% python3 -q
>>> import numpy as np
>>> import numpy.linalg as la
>>> np.set_printoptions(precision=3, suppress=True, linewidth=140)
>>> X = np.array([[9, 6, 0],
...     [7, 4, 1],
...     [1, 0, 7],
...     [7, 4, 1],
...     [9, 6, 0],
...     [9, 6, 0],
...     [3, 0, 5],
...     [1, 0, 7],
...     [5, 2, 3],
...     [1, 0, 7],
...     [5, 2, 3],
...     [3, 0, 5],
...     [1, 0, 7],
...     [9, 6, 0],
...     [3, 0, 5]])
>>> X
array([[9, 6, 0],
       [7, 4, 1],
       [1, 0, 7],
       [7, 4, 1],
       [9, 6, 0],
       [9, 6, 0],
       [3, 0, 5],
       [1, 0, 7],
       [5, 2, 3],
       [1, 0, 7],
       [5, 2, 3],
       [3, 0, 5],
       [1, 0, 7],
       [9, 6, 0],
       [3, 0, 5]])
>>> # row 3 repeats row 1
>>> rng = np.random.default_rng(7163)
>>> Y = X + rng.integers(-2, 3, (15, 2)) @ rng.integers(-2, 3, (2, 3))
>>> Y
array([[ 5,  2,  4],
       [ 3, -4,  3],
       [-1, -4,  8],
       [ 9,  4, -2],
       [13, 14, -2],
       [ 9,  8,  1],
       [ 3,  4,  7],
       [ 3,  2,  5],
       [ 1, -4,  6],
       [ 3,  0,  4],
       [ 7,  2,  0],
       [-1, -4,  9],
       [ 3,  2,  5],
       [11, 12,  0],
       [ 7,  2,  0]])
>>> la.matrix_rank(Y - X, tol=1e-8)
np.int64(2)
>>> basis = np.array([[1, 2, 2], [3, 2, 1]])
>>> mat = np.repeat(basis, 11 // 2, axis=0)
>>> mat = mat + 0.1 * rng.normal(size=mat.shape)
>>> mat
array([[0.939, 2.17 , 2.025],
       [1.053, 2.194, 1.68 ],
       [1.172, 1.986, 1.964],
       [1.189, 1.949, 2.017],
       [0.98 , 1.844, 1.829],
       [2.826, 1.981, 0.962],
       [3.038, 1.868, 0.925],
       [3.062, 2.179, 1.068],
       [3.088, 1.987, 0.96 ],
       [2.938, 2.081, 0.862]])
>>> cen = (mat - mat.mean(axis=0)) / mat.std(axis=0)
>>> cen.std(axis=0)
array([1., 1., 1.])
>>> c = la.lstsq(np.delete(cen, 1, axis=1), cen[:, 1])[0]
>>> np.round(1 - np.var(cen[:, 1] - np.delete(cen, 1, axis=1) @ c), 3)
np.float64(0.005)
>>> cen = mat - mat.mean(axis=0)
>>> left, s, vt = la.svd(cen, full_matrices=False)
>>> round((s ** 2).sum() ** 2 / (s ** 4).sum(), 3)
np.float64(1.047)
>>> np.searchsorted(np.cumsum(s ** 2) / (s ** 2).sum(), 0.9) + 1
np.int64(1)
>>> np.abs(vt[0]).argmax()
np.int64(0)
>>> la.matrix_rank(cen)
np.int64(3)
>>> F = np.array([[0, 1, 0, 1], [1, 0, 0, 0], [0, 0, 0, 0], [1, 0, 0, 0]])
>>> # rank 2
>>> vec = np.array([1, 5, 2, 3])
>>> a = np.maximum(F @ vec, 0)
>>> np.maximum(F @ (3 * vec), 0)
array([24,  3,  0,  3])
>>> F.T @ a
array([2, 8, 0, 8])
>>> a
array([8, 1, 0, 1])
>>> F * (a > 1e-9)[:, None]
array([[0, 1, 0, 1],
       [1, 0, 0, 0],
       [0, 0, 0, 0],
       [1, 0, 0, 0]])
>>> evals, vecs = la.eigh(F)
>>> np.round(la.svd(F, compute_uv=False), 3) + 0
array([1.414, 1.414, 0.   , 0.   ])
>>> la.eigvalsh(F + 5 * np.eye(4))
array([3.586, 5.   , 5.   , 6.414])
>>> np.unique(evals.round(6) + 0, return_counts=True)[1]
array([1, 2, 1])
>>> np.abs(vecs[:, -1]).round(6).argmax()
np.int64(0)
>>> np.round(vecs.T @ F @ vecs, 3) + 0
array([[-1.414,  0.   ,  0.   ,  0.   ],
       [ 0.   ,  0.   ,  0.   ,  0.   ],
       [ 0.   ,  0.   ,  0.   ,  0.   ],
       [ 0.   ,  0.   ,  0.   ,  1.414]])
>>> evals
array([-1.414,  0.   ,  0.   ,  1.414])
>>> np.round(vecs @ np.diag(evals) @ vecs.T, 3) + 0
array([[0., 1., 0., 1.],
       [1., 0., 0., 0.],
       [0., 0., 0., 0.],
       [1., 0., 0., 0.]])
>>> evals.sum(), np.trace(F)
(np.float64(0.0), np.int64(0))
